>>> import numpy as np
>>> import numpy.linalg as la
>>> np.set_printoptions(precision=3, suppress=True, linewidth=140)
>>> W0 = np.load("m.npy")
>>> W0
array([[ -1.6,  -1.1,   1.5,   0.4,  -1.2,  -0.8,   0.7,  -0.8,   0.8,   0.1,   0.4],
       [ -0.6,   0.2,   0.5,  -0.1,  -2. ,   1.2,  -0.3,   1.5,  -0.8,   0.1,  -0.1],
       [ -0.2,  -0.6,   0.8,   1.1,  -0.8,   0.7,  -0.5,   1.5,   0.7,  -0.2,   1.1],
       [  1.9,   0.7,  -0.2,   0.1,   0.1,   0. ,  -1.4,  -0.3,  -1. ,   0.6,   2.2],
       [ -1. ,   1.3,   0.3,  -1.1,  -2.5,   0.6,   0. ,  -0.5,  -0.8,  -1.4,   0.2],
       [ -1.2,  -0.9,  -0.3,   0.1,   0.1,  -1.4,  -0.4,  -1.8,  -0.8,   0.9,  -1.5],
       [ -0.3,   0. ,  -0.3,   1.7,   0.3,   1.4,  -0.5,  -0.8,   0.7,   0. ,  -1.6],
       [ -0.9,   1.8,   0.6,   2. ,   0.2,   1. ,   0.8,   1.5,   0.5,   0.9,   0.2],
       [  2.7,  -1.3,  -0.7,   0.8,  -0.4,  -1. ,   1. ,  -2.8,   0.7,   1.8,   0.4],
       [ -1.2,   0.8,   0.8,  -1.9,  -0.7,  -0.9,   0.2,  -0.2,  -0.7,   0.6,  -1.1],
       [ -1.3,   0.7,  -0.5,  -1.1,  -0.6,   0.2,  -0.7,  -0.9,  -1.4,  -0.9,   0. ],
       [  0.9,   0.7,   1. ,   1.6,  -0.7,  -0.2,  -0.4,  -1.5,   1.4,  -0.8,  -1.5],
       [  0.7,  -0.5,  -2. ,   1.2,   1.1,   1.5,  -1. ,  -2.3,   1.8,   0.2,  -1.3],
       [  0.4,   1.3,  -0.2,  -0.4,  -0.5,   0.8,   0.2,   0.1,   0.2,   0.8,   0.5],
       [  1.6,  -0.9,   0.5,   0.2,   1.4,  -0.4,  -0.3,   0.3,  -0.9,   0.9,   0.4],
       [  0. ,  -0.5,  -0.6,   0. ,   0.3,   0.3,   1.1,  -0.5,  -0.6,  -0.5,   0.2],
       [  0.6,   0.7,  -0.9,   0.5,   0.4,   1.1,   0.6,   1.3,  -0.6,   0.2,   2.5],
       [  0.4,   0.5,  -0.9,  -2.8,   1.1,   0.1,   0.9,   1.4,   0.2,  -1.2,   0.2],
       [ -1.7,  -0.9,   1.6,   0.1,   0.1,  -0.8,   0.8,  -0.2,  -0.1,  -0.1,   1.9],
       [  1.2,  -0.6,   0.2,  -0.2,  -0.9,   1. ,   1. ,  -0.2,  -0.1,   1.7,   0.4],
       [ -0.4,  -0.3,   0.4,  -1.2,   0.3,  -0.7,  -0.9,   0.2,  -0.1,  -0.1,  -0.9],
       [  0.4,   0.3,  -1.1,  -1.7,  -1.3,   0.4,   0.5,   0.4,   0. ,   0.4,   1.1],
       [  1. ,  -0.3,   0.2,  -1.1,   0.2,  -0.4,  -1.1,  -0.5,  -2. ,   0.2,   1.2],
       [  0.1,   0.7,  -0.3,   0.3,   0.5,  -0.7,  -1.9,   0.8,   1.3,   1.9,  -2.1],
       [  0.7,   2.2,  -1.5,  -0.4,  -0.6,  -1.5,  -0.3,   0.4,   1.4,  -1.2,   0.9],
       [ -1.7,  -1.1,  -0.6,   0.5,   1.1,   1.1,   0. ,  -0.8,   0.4,   0.6,  -0.1],
       [ -0.8,   0. ,  -0.4,  -0.4,   1.4,   1. ,   1.7,   0.4,   0.4,   0. ,   0.4],
       [  1.3,   0.9,   0.1,  -0.7,   1.8,  -0.1,   0. ,  -1. ,  -1.2,  -0.1,   1.6],
       [  1.2,  -0.7,   0.9,  -1.4,   0.9,  -0.4,   0.5,  -0.5,   0.1,  -1.5,   0.7],
       [ -0.1,   0.5,  -0.7,  -0.2,  -1.5,  -0.8,   0.1,  -1.6,  -0.7,   1.1,   0.4],
       [ -1. ,   0.1,   1. ,   0. ,   0.5,   1.8,  -0.7,   0.2,   1.3,   1.4,  -0.4],
       [ 10. ,   2. ,  12. ,   4. ,  38. ,  26. ,   2. ,  14. , -34. , -26. ,   6. ],
       [  2.2,  -0.7,  -1. ,   1.4,   0.4,  -1.3,   1. ,   1.2,   1.1,   0.2,  -0.3],
       [ -0.6,   0. ,  -0.6,   0.2,  -2.2,   0.5,  -0.3,  -0.1,  -0.1,  -0.2,   0.5],
       [  0.7,  -0.2,   0.6,   2. ,   0.7,  -0.1,   0.1,   0. ,   0.1,   0.6,   0.4],
       [ -2.1,  -0.7,   1.2,  -0.6,   0.1,   2.1,  -0.6,  -0.5,  -1.1,  -0.7,   1.2],
       [  1.6,  -2.4,   0.5,   0.6,   1.4,   0.3,   0. ,   0.6,   0.6,   1.7,  -0.1],
       [ -1.3,   0.3,   0.6,  -0.3,  -0.9,  -1.9,   1.3,  -1.5,  -1.4,  -0.7,   1.8],
       [ -0.2,   0.1,   0.1,  -0.5,  -0.6,  -0.2,  -1.2,  -0.1,  -0.2,   0.6,  -1.6],
       [  1.3,   0.6,   0.2,  -0.3,  -0.2,   1.4,  -1.2,   0.4,  -1.1,   2.1,   1.5],
       [ -0.7,  -0.7,   0.7,   1. ,  -0.2,   1.1,  -0.6,   0. ,   0.6,  -0.4,  -0.6],
       [  1.1,   0.9,  -0.2,  -1.8,   0.4,  -2.2,  -0.2,  -0.3,  -0.8,   1.9,   0.3],
       [  0.6,   0.4,   0.2,   0.1,  -0.2,  -1.3,   0. ,  -0.6,  -1. ,   0.4,  -0.2],
       [ -1. ,  -1.1,  -0.1,   0.9,  -1.7,  -0.4,  -0.7,   1.8,   0. ,  -0.5,   0. ]])
>>> C2 = np.cov(W0, rowvar=False)
>>> np.round(np.corrcoef(W0[:, 4], W0[:, 9])[0, 1], 3)
np.float64(-0.953)
>>> np.median(W0, axis=0)
array([ 0.05,  0.05,  0.15,  0.05,  0.1 ,  0.05,  0.  , -0.15, -0.1 ,  0.2 ,  0.35])
>>> C2.shape
(11, 11)
>>> np.argsort(-W0.std(axis=0).round(6), kind="stable")
array([ 4,  8,  9,  5,  7,  2,  0, 10,  3,  1,  6])
>>> np.argwhere(np.triu(np.abs(np.corrcoef(W0.T)) > 0.8, 1))
array([[0, 4],
       [2, 4],
       [2, 5],
       [2, 7],
       [2, 8],
       [2, 9],
       [4, 5],
       [4, 7],
       [4, 8],
       [4, 9],
       [5, 7],
       [5, 8],
       [5, 9],
       [7, 8],
       [7, 9],
       [8, 9]])
>>> x0 = np.array([-3, -3, 0, -2, -1, -3, -3, 1, 0, 3, -2])
>>> h1 = np.maximum(W0 @ x0, 0)
>>> h1.round(3) + 0
array([ 7.5,  2.7,  0. ,  0. ,  0. , 15.3,  0. ,  0. ,  0. , 11.6,  2.5,  0. ,  0. ,  0. ,  0.4,  0. ,  0. ,  0. ,  3.2,  0. , 10.7,  0. ,
        2.1, 15. ,  0. ,  4.2,  0. ,  0. ,  0. ,  3.7,  4.1,  0. ,  0. ,  1.3,  0. ,  0. ,  4.8,  0. , 11. ,  0. ,  0.9,  9.2,  1.9,  9.8])
>>> F = np.load("case19.npy")
>>> F
array([[ 1.381, -1.021, -2.311,  3.145,  7.766, -3.447,  1.927,  2.433],
       [-2.418,  1.741,  3.263,  0.646,  7.738,  4.257, -1.019, -1.007],
       [-2.756, -1.273, -5.904, -0.454,  3.87 , -0.237, -6.136,  1.742],
       [ 5.092, -3.368, -3.162, -1.149,  0.405, -3.266, -0.499,  6.35 ],
       [-0.545, -0.156,  7.967, -1.583, -3.143, -1.942,  1.787, -4.106],
       [ 1.255, -0.404, -1.868,  0.42 , -0.035,  4.603,  5.677, -6.417],
       [ 2.644, -0.85 , -1.857, -3.837,  3.607, -4.403, -6.378, -1.02 ],
       [ 2.575, -1.18 , -4.441,  1.608, -5.859,  0.913, -4.533, -3.736],
       [ 2.09 , -4.803, -1.226,  2.201, -0.597, -2.173,  6.125, -4.86 ],
       [ 6.485,  1.039,  4.899,  3.928,  1.039, -0.203,  3.946,  0.868],
       [ 2.831,  1.843,  3.551,  8.218,  1.252, -1.755,  1.078, -1.622],
       [ 1.581, -6.962, -2.904,  3.424, -0.601, -2.677,  1.189, -4.464],
       [-1.211,  1.149, -2.816,  4.099,  6.798, -3.317, -3.837, -0.742],
       [ 1.656, -1.636,  1.57 ,  6.728, -1.965,  0.92 ,  5.135,  3.972],
       [-0.161,  4.618,  0.337, -6.488, -0.286,  2.298, -3.992,  3.892],
       [ 5.499, -3.014, -0.855, -1.052, -0.465, -5.93 ,  4.835, -0.3  ],
       [ 3.814, -1.965,  4.028,  3.259, -4.945,  3.366, -4.314,  0.594],
       [-5.655, -0.822,  3.054, -0.15 ,  1.901, -3.479,  5.542, -3.402],
       [ 0.907,  2.485, -5.922,  3.568, -6.306,  0.747, -2.064, -0.789],
       [ 3.126,  0.465, -2.774,  7.186, -2.988,  3.513,  2.369, -1.948],
       [ 5.483, -1.733,  2.089,  0.968, -4.76 ,  1.141,  6.033, -1.131],
       [-5.639, -0.025,  1.641, -3.569,  1.478, -1.012,  1.075, -6.957],
       [ 2.783,  4.26 , -0.235, -6.388, -0.902,  3.729,  1.956, -3.832],
       [ 4.255, -2.305,  0.274, -6.922,  4.44 ,  0.096, -2.974, -0.17 ],
       [ 2.756,  0.251,  1.25 ,  6.769, -3.676,  4.629,  3.1  ,  0.647],
       [ 4.909,  1.793, -2.988,  1.283, -2.746, -4.495, -3.945,  4.335],
       [ 3.726, -0.9  , -3.634,  2.108,  6.718, -1.865, -3.355, -2.791],
       [-6.1  ,  2.579,  5.511, -1.307,  4.616,  1.351, -0.121,  0.96 ],
       [-1.58 ,  5.456, -4.466, -2.092,  5.01 , -1.993,  2.675, -2.679],
       [-4.95 , -1.657, -2.598,  2.868, -5.148, -4.648,  3.107,  0.153],
       [ 3.903,  3.409,  1.278, -5.861, -2.375,  1.821, -0.335, -5.3  ],
       [-1.392, -5.084, -5.969,  0.842, -0.421, -4.954,  2.823, -1.785],
       [ 5.278,  2.033, -3.587,  0.176, -3.888, -0.106, -5.986, -2.036],
       [ 0.207,  3.284,  0.629,  0.305,  0.016, -9.134,  2.176,  0.722],
       [-1.   , -7.889, -0.885, -4.061, -2.093,  3.779,  0.888, -0.193],
       [ 3.829,  2.509, -7.866,  1.965, -0.056, -1.725, -3.204,  0.237],
       [-1.796, -0.008, -3.294,  3.845,  7.59 ,  2.035,  2.096, -2.236],
       [-3.769,  3.146,  0.967, -6.451,  3.113, -0.177, -0.045,  4.859]])
>>> Q, V = la.qr(F[:, :2])[0], la.qr(F[:, 2:])[0]
>>> s = la.svd(Q.T @ V, compute_uv=False)
>>> np.degrees(np.arccos(s.clip(0, 1)))
array([65.38 , 74.776])
>>> (s > 0.9).sum()
np.int64(0)
